$ python3 -q
>>> import numpy as np
>>> import numpy.linalg as la
>>> np.set_printoptions(precision=2, suppress=True, linewidth=120, floatmode="fixed")
>>> m1 = np.load("sample0.npy")
>>> m1
array([[-1,  0,  1,  2],
       [ 3,  4,  5,  6],
       [ 7,  8,  9, 10]])
>>> [round(float(x), 2) for x in la.svd(m1, compute_uv=False)[:3]]
[19.52, 2.24, 0.0]
>>> la.matrix_rank(m1, rtol=0.1)
np.int64(2)
>>> la.cond(m1) > 100
np.True_
>>> np.round(m1 @ la.pinv(m1) @ m1, 2) + 0
array([[-1.00,  0.00,  1.00,  2.00],
       [ 3.00,  4.00,  5.00,  6.00],
       [ 7.00,  8.00,  9.00, 10.00]])
>>> np.allclose(m1[:-1].T @ la.lstsq(m1[:-1].T, m1[-1])[0], m1[-1])
True
>>> np.unique(m1.round(6), axis=0).shape
(3, 4)
>>> U, s, VT = la.svd(m1)
>>> vecs = VT[:(s > 1e-8).sum()]
>>> rng = np.random.default_rng(78722)
>>> vec = m1[1] + -3 * m1[2] + rng.integers(2) * np.eye(4)[2]
>>> vec
array([-18.00, -20.00, -21.00, -24.00])
>>> np.diag(vecs.T @ vecs)
array([0.70, 0.30, 0.30, 0.70])
>>> la.matrix_rank(np.vstack([m1, vec]))
np.int64(3)
>>> A = np.load("m.npy")
>>> A
array([[ 0.00, -3.00,  0.00,  0.00,  0.00],
       [-3.00, -1.00, -3.00,  0.00,  0.00],
       [ 0.00, -3.00,  3.00, -3.00,  0.00],
       [ 0.00,  0.00, -3.00, -3.00, -3.00],
       [ 0.00,  0.00,  0.00, -3.00, -3.00]])
>>> # equal to its transpose
>>> np.round(la.norm(A, 2), 2)
np.float64(6.65)
>>> round(la.norm(A[4], 1), 2), round(float(la.norm(A[4], np.inf)), 2)
(np.float64(6.0), 3.0)
>>> round(la.norm(A) ** 2 / la.norm(A, 2) ** 2, 2)
np.float64(2.26)
>>> la.norm(A, axis=0)
array([3.00, 4.36, 5.20, 5.20, 4.24])
>>> np.round(la.norm(A[4] - A[1]), 2)
np.float64(6.08)
>>> la.norm(A, axis=1).argmax()
np.int64(2)
>>> f = np.array([-1, 3, 0, -3, 2])
>>> other = A + np.outer(f, np.eye(5)[3])
>>> round(float(la.det(other) / la.det(A)), 2), round(float(1 + la.solve(A, f)[3]), 2)
(2.33, 2.33)
>>> evals, vecs = la.eigh(A)
>>> np.round(vecs.T @ vecs, 2) + 0
array([[1.00, 0.00, 0.00, 0.00, 0.00],
       [0.00, 1.00, 0.00, 0.00, 0.00],
       [0.00, 0.00, 1.00, 0.00, 0.00],
       [0.00, 0.00, 0.00, 1.00, 0.00],
       [0.00, 0.00, 0.00, 0.00, 1.00]])
>>> la.eigvalsh(A @ A)
array([ 0.67,  3.31, 17.58, 34.17, 44.27])
>>> la.svd(A, compute_uv=False)
array([6.65, 5.85, 4.19, 1.82, 0.82])
>>> np.round(vecs @ np.diag(evals) @ vecs.T, 2) + 0
array([[ 0.00, -3.00,  0.00,  0.00,  0.00],
       [-3.00, -1.00, -3.00,  0.00,  0.00],
       [ 0.00, -3.00,  3.00, -3.00,  0.00],
       [ 0.00,  0.00, -3.00, -3.00, -3.00],
       [ 0.00,  0.00,  0.00, -3.00, -3.00]])
>>> la.eigvalsh(A + 2 * np.eye(5))
array([-4.65, -2.19,  1.18,  3.82,  7.85])
>>> np.round(vecs.T @ A @ vecs, 2) + 0
array([[-6.65,  0.00,  0.00,  0.00,  0.00],
       [ 0.00, -4.19,  0.00,  0.00,  0.00],
       [ 0.00,  0.00, -0.82,  0.00,  0.00],
       [ 0.00,  0.00,  0.00,  1.82,  0.00],
       [ 0.00,  0.00,  0.00,  0.00,  5.85]])
>>> (evals > 1e-8).sum(), (evals < -1e-8).sum()
(np.int64(2), np.int64(3))
>>> np.abs(vecs[:, -1]).round(6).argmax()
np.int64(2)
>>> K = np.array([[-2, -2, -2, -2],
...     [-2, -4, -4, -4],
...     [-2, -4, -6, -6],
...     [-2, -4, -6, -8]])
>>> # symmetric
>>> np.allclose(K, K.T)
True
>>> (K + K.T) / 2
array([[-2.00, -2.00, -2.00, -2.00],
       [-2.00, -4.00, -4.00, -4.00],
       [-2.00, -4.00, -6.00, -6.00],
       [-2.00, -4.00, -6.00, -8.00]])
>>> np.allclose(K @ K.T, K.T @ K)
True
>>> round(la.det(K), 2)
np.float64(16.0)
>>> np.round(la.eigvalsh(K).min(), 2)
np.float64(-16.58)
>>> np.all(la.eigvalsh(K) > 0)
np.False_
>>> evals, vecs = la.eigh(K)
>>> la.eigvalsh(K + -3 * np.eye(4))
array([-19.58,  -5.00,  -3.85,  -3.57])
>>> evals.sum(), np.trace(K)
(np.float64(-20.0), np.int64(-20))
>>> la.eigvalsh(K @ K)
array([  0.32,   0.73,   4.00, 274.95])
>>> data = np.loadtxt("case7.csv", delimiter=",")
>>> data
array([[ -0.48,  -5.40,   2.18,  -1.31],
       [  1.41,  -3.47,  -0.95,   4.71],
       [  1.68,  -2.66,  -1.83,   8.08],
       [ -0.07,  -5.60,  -1.46,  -2.65],
       [ -2.08,  -3.95,   0.38,   0.17],
       [  3.07,  -3.64,  -2.25,   6.54],
       [  2.65,   0.04,  -2.06,   5.52],
       [ -4.08,   1.72,   9.97,  -9.86],
       [ -1.14,  -7.00,   0.70,  -2.69],
       [  3.86,  -2.82,  -2.89,   4.90],
       [  4.18,  -2.17,  -1.98,   5.67],
       [ -3.87,   2.85,   7.28, -11.64],
       [ -4.49,   0.82,   7.90, -11.32],
       [  3.30,  -2.76,  -1.41,   5.26],
       [ -5.94,   0.66,   6.43, -10.67],
       [ -2.33,   3.37,   7.68, -10.78],
       [ -4.10,   1.16,   7.42,  -9.98],
       [ -5.06,   2.16,   8.97,  -9.79],
       [ -4.76,   2.99,   8.67,  -9.98],
       [  3.34,   0.16,  -1.30,   5.96],
       [  3.63,  -2.40,  -0.15,   6.63],
       [ -5.30,   1.69,   6.67, -10.27],
       [ -2.99,   1.54,   7.77, -12.27],
       [ -0.78,  -4.29,  -0.05,  -1.72],
       [ -1.46,  -5.78,   0.46,  -0.87],
       [ -3.20,   1.65,   8.93,  -9.76]])
>>> evals, vecs = la.eig(A)
>>> np.sort(la.eigvals(la.inv(A)))
array([-1.22, -0.24, -0.15,  0.17,  0.55])
>>> np.sort(la.eigvals(A @ A))
array([ 0.67,  3.31, 17.58, 34.17, 44.27])
>>> evals
array([ 5.85, -6.65, -4.19,  1.82, -0.82])
>>> vec = np.array([0, -3, -3, 2])
>>> h = np.maximum(data @ vec, 0)
>>> np.tanh(data @ vec)
array([ 1.00,  1.00,  1.00,  1.00,  1.00,  1.00,  1.00, -1.00,  1.00,  1.00,  1.00, -1.00, -1.00,  1.00, -1.00, -1.00,
       -1.00, -1.00, -1.00,  1.00,  1.00, -1.00, -1.00,  1.00,  1.00, -1.00])
>>> P = data @ la.solve(data.T @ data, data.T)
>>> round(np.trace(P), 2)
np.float64(4.0)
>>> np.round(la.eigvalsh(P), 2) + 0
array([0.00, 0.00, 0.00, 0.00, 0.00, 0.00, 0.00, 0.00, 0.00, 0.00, 0.00, 0.00, 0.00, 0.00, 0.00, 0.00, 0.00, 0.00,
       0.00, 0.00, 0.00, 0.00, 1.00, 1.00, 1.00, 1.00])
>>> la.matrix_rank(np.eye(26) - P)
np.int64(22)
>>> P @ data[:, 3]
array([ -1.31,   4.71,   8.08,  -2.65,   0.17,   6.54,   5.52,  -9.86,  -2.69,   4.90,   5.67, -11.64, -11.32,   5.26,
       -10.67, -10.78,  -9.98,  -9.79,  -9.98,   5.96,   6.63, -10.27, -12.27,  -1.72,  -0.87,  -9.76])
>>> np.allclose(P @ P, P)
True
>>> M = np.load("w.npy")
>>> M
array([[-1.38, -1.14,  4.79, -7.29,  1.02],
       [ 1.50,  2.86,  1.99,  0.23, -1.79],
       [ 1.31, -1.83,  2.63,  0.18,  1.57],
       [ 2.17, -3.47, -1.99, -3.77,  4.33],
       [-0.54,  3.31,  0.17, -1.24,  3.41]])
>>> f = np.array([3, -1, 2, -1, -2])
>>> other = M + np.outer(f, np.eye(5)[0])
>>> la.matrix_rank(la.inv(other) - la.inv(M), tol=1e-8)
np.int64(1)
>>> la.matrix_rank(other - M)
np.int64(1)
>>> round(la.det(other) / la.det(M), 2), round(1 + la.solve(M, f)[0], 2)
(np.float64(0.55), np.float64(0.55))
>>> other
array([[ 1.62, -1.14,  4.79, -7.29,  1.02],
       [ 0.50,  2.86,  1.99,  0.23, -1.79],
       [ 3.31, -1.83,  2.63,  0.18,  1.57],
       [ 1.17, -3.47, -1.99, -3.77,  4.33],
       [-2.54,  3.31,  0.17, -1.24,  3.41]])
>>> la.eigvals(other)
array([-2.42+4.27j, -2.42-4.27j,  5.83+0.00j,  2.88+1.67j,  2.88-1.67j])
>>> np.einsum("ii->", other)
np.float64(6.75)
>>> np.round(la.det(2 * other), 2), np.round(la.det(other), 2)
(np.float64(49716.51), np.float64(1553.64))
>>> cent = data[[16, 24]].astype(float)
>>> for _ in range(5):
...     z = la.norm(data[:, None] - cent, axis=-1).argmin(axis=1)
...     cent = np.array([data[z == j].mean(axis=0) for j in range(2)])
... 
>>> z
array([1, 1, 1, 1, 1, 1, 1, 0, 1, 1, 1, 0, 0, 1, 0, 0, 0, 0, 0, 1, 1, 0, 0, 1, 1, 0])
>>> np.bincount(z)
array([11, 15])
>>> cent
array([[ -4.19,   1.87,   7.97, -10.57],
       [  1.41,  -3.45,  -0.84,   2.95]])
>>> np.abs(cent[1] - cent[0]).argmax()
np.int64(3)
>>> def softmax(z):
...     e = np.exp(z - z.max(axis=-1, keepdims=True))
...     return e / e.sum(axis=-1, keepdims=True)
... 
>>> softmax(cent).sum(axis=1)
array([1.00, 1.00])
>>> scores = cent @ cent.T / np.sqrt(4)
>>> np.round(softmax(scores), 2) + 0
array([[1.00, 0.00],
       [0.00, 1.00]])
>>> round(float(la.det(M[::-1])), 2)
2826.65
>>> round(float(np.einsum("ii->", M)), 2)
3.75
>>> la.eigvals(M)
array([-3.20+4.84j, -3.20-4.84j,  2.90+3.31j,  2.90-3.31j,  4.35+0.00j])
>>> np.round(la.det(M.T), 2)
np.float64(2826.65)
>>> X = np.load("x.npy")
>>> X
array([[0.25, 0.25, 0.50],
       [0.33, 0.33, 0.33],
       [0.00, 0.40, 0.60]])
>>> # a transition matrix
>>> la.norm(X, axis=1).argmax()
np.int64(2)
>>> np.round(la.norm(X, "nuc"), 2)
np.float64(1.46)
>>> round(float(la.norm(X[1], 1)), 2), round(la.norm(X[1], np.inf), 2)
(1.0, np.float64(0.33))
>>> round(float(la.norm(X, 2)), 2)
1.06
>>> round(float(la.norm(X) ** 2 / la.norm(X, 2) ** 2), 2)
1.09
>>> np.round(X[1] @ X[0], 2)
np.float64(0.33)
>>> X.sum(axis=1)
array([1.00, 1.00, 1.00])
>>> X @ np.ones(3)
array([1.00, 1.00, 1.00])
>>> np.sort(np.abs(la.eigvals(X)))[::-1]
array([1.00, 0.18, 0.18])
>>> la.matrix_power(X, 100)
array([[0.16, 0.35, 0.49],
       [0.16, 0.35, 0.49],
       [0.16, 0.35, 0.49]])
>>> p = np.eye(3)[2]
>>> for _ in range(7):
...     p = p @ X
...     print(p.round(2))
... 
[0.00 0.40 0.60]
[0.13 0.37 0.49]
[0.16 0.36 0.49]
[0.16 0.35 0.49]
[0.16 0.35 0.49]
[0.16 0.35 0.49]
[0.16 0.35 0.49]
>>> O, r_ = la.qr(X)
>>> O.shape, r_.shape
((3, 3), (3, 3))
>>> vec = np.array([-2, 1, 0])
>>> y = X @ vec
>>> y
array([-0.25, -0.33,  0.40])
>>> np.round(la.solve(X, y), 2) + 0
array([-2.00,  1.00,  0.00])
>>> np.round(la.solve(X, -2 * y), 2) + 0
array([ 4.00, -2.00,  0.00])
>>> np.round(la.solve(X, X[:, 0]), 2) + 0
array([1.00, 0.00, 0.00])
>>> la.solve(X, y + X[:, 2])
array([-2.00,  1.00,  1.00])
>>> ang = np.radians(15)
>>> r_ = np.eye(3)
>>> r_[0, 0] = r_[1, 1] = np.cos(ang)
>>> r_[0, 1], r_[1, 0] = -np.sin(ang), np.sin(ang)
>>> r_
array([[ 0.97, -0.26,  0.00],
       [ 0.26,  0.97,  0.00],
       [ 0.00,  0.00,  1.00]])
>>> other = X @ r_.T
>>> other
array([[ 0.18,  0.31,  0.50],
       [ 0.24,  0.41,  0.33],
       [-0.10,  0.39,  0.60]])
>>> F = np.array([[1, -1, -1, -2, 2, -1],
...     [0, -2, 2, 1, -1, -1],
...     [0, 0, -1, 0, 0, 2],
...     [2, 1, 2, 2, 2, -1],
...     [1, 2, 2, -2, 2, 2],
...     [2, -1, -1, 2, 1, -1]])
>>> F
array([[ 1, -1, -1, -2,  2, -1],
       [ 0, -2,  2,  1, -1, -1],
       [ 0,  0, -1,  0,  0,  2],
       [ 2,  1,  2,  2,  2, -1],
       [ 1,  2,  2, -2,  2,  2],
       [ 2, -1, -1,  2,  1, -1]])
>>> z = rng.permutation(6)
>>> z
array([2, 4, 1, 3, 0, 5])
>>> other = F[z][:, z]
>>> np.trace(other)
np.int64(1)
>>> np.round(la.det(other), 2), round(la.det(F[z]), 2)
(np.float64(162.0), np.float64(-162.0))
>>> np.allclose(other, F)
False
>>> other
array([[-1,  0,  0,  0,  0,  2],
       [ 2,  2,  2, -2,  1,  2],
       [ 2, -1, -2,  1,  0, -1],
       [ 2,  2,  1,  2,  2, -1],
       [-1,  2, -1, -2,  1, -1],
       [-1,  1, -1,  2,  2, -1]])
>>> W = np.array([[-3, 1, -2, -1, 2, -1],
...     [3, -3, 3, -2, -2, 0],
...     [0, 2, 3, 3, -3, -3],
...     [-1, 2, 1, 1, 1, -1],
...     [2, -2, 1, 2, -2, 3],
...     [3, 3, 0, 2, 3, 2]])
>>> b = np.array([2, -2, -3, -3, -5, 3])
>>> act = np.maximum(F @ W + b, 0)
>>> act
array([[ 0,  0,  0,  0,  0, 11],
       [ 0,  9,  0,  4,  0,  0],
       [ 8,  2,  0,  0,  4, 10],
       [ 0,  0,  6,  3,  0,  0],
       [17,  0,  7,  4,  0,  8],
       [ 0,  0,  0,  0,  1,  3]])
>>> cent = np.array([[-1, 2, -2],
...     [3, 2, 3],
...     [-1, -1, 1],
...     [2, -2, 3],
...     [1, -1, 0],
...     [3, -1, -2]])
>>> act @ cent
array([[ 33, -11, -22],
       [ 35,  10,  39],
       [ 32,   6, -30],
       [  0, -12,  15],
       [  8,  11, -31],
       [ 10,  -4,  -6]])
>>> W @ cent
array([[  5,  -1,   6],
       [-21,   3, -18],
       [ -3,   1,  24],
       [  6,  -1,  14],
       [  2,  -6,  -9],
       [ 19,   3,   5]])
>>> vec = np.array([-1, 2, -1, 3, -2, 3])
>>> y = F @ vec
>>> y
array([-15,  -4,   7,  -3,  -3,  -2])
>>> np.round(la.solve(F, F[:, 2]), 2) + 0
array([0.00, 0.00, 1.00, 0.00, 0.00, 0.00])
>>> la.solve(F, 5 * y)
array([ -5.00,  10.00,  -5.00,  15.00, -10.00,  15.00])
>>> la.solve(F, y + F[:, 5])
array([-1.00,  2.00, -1.00,  3.00, -2.00,  4.00])
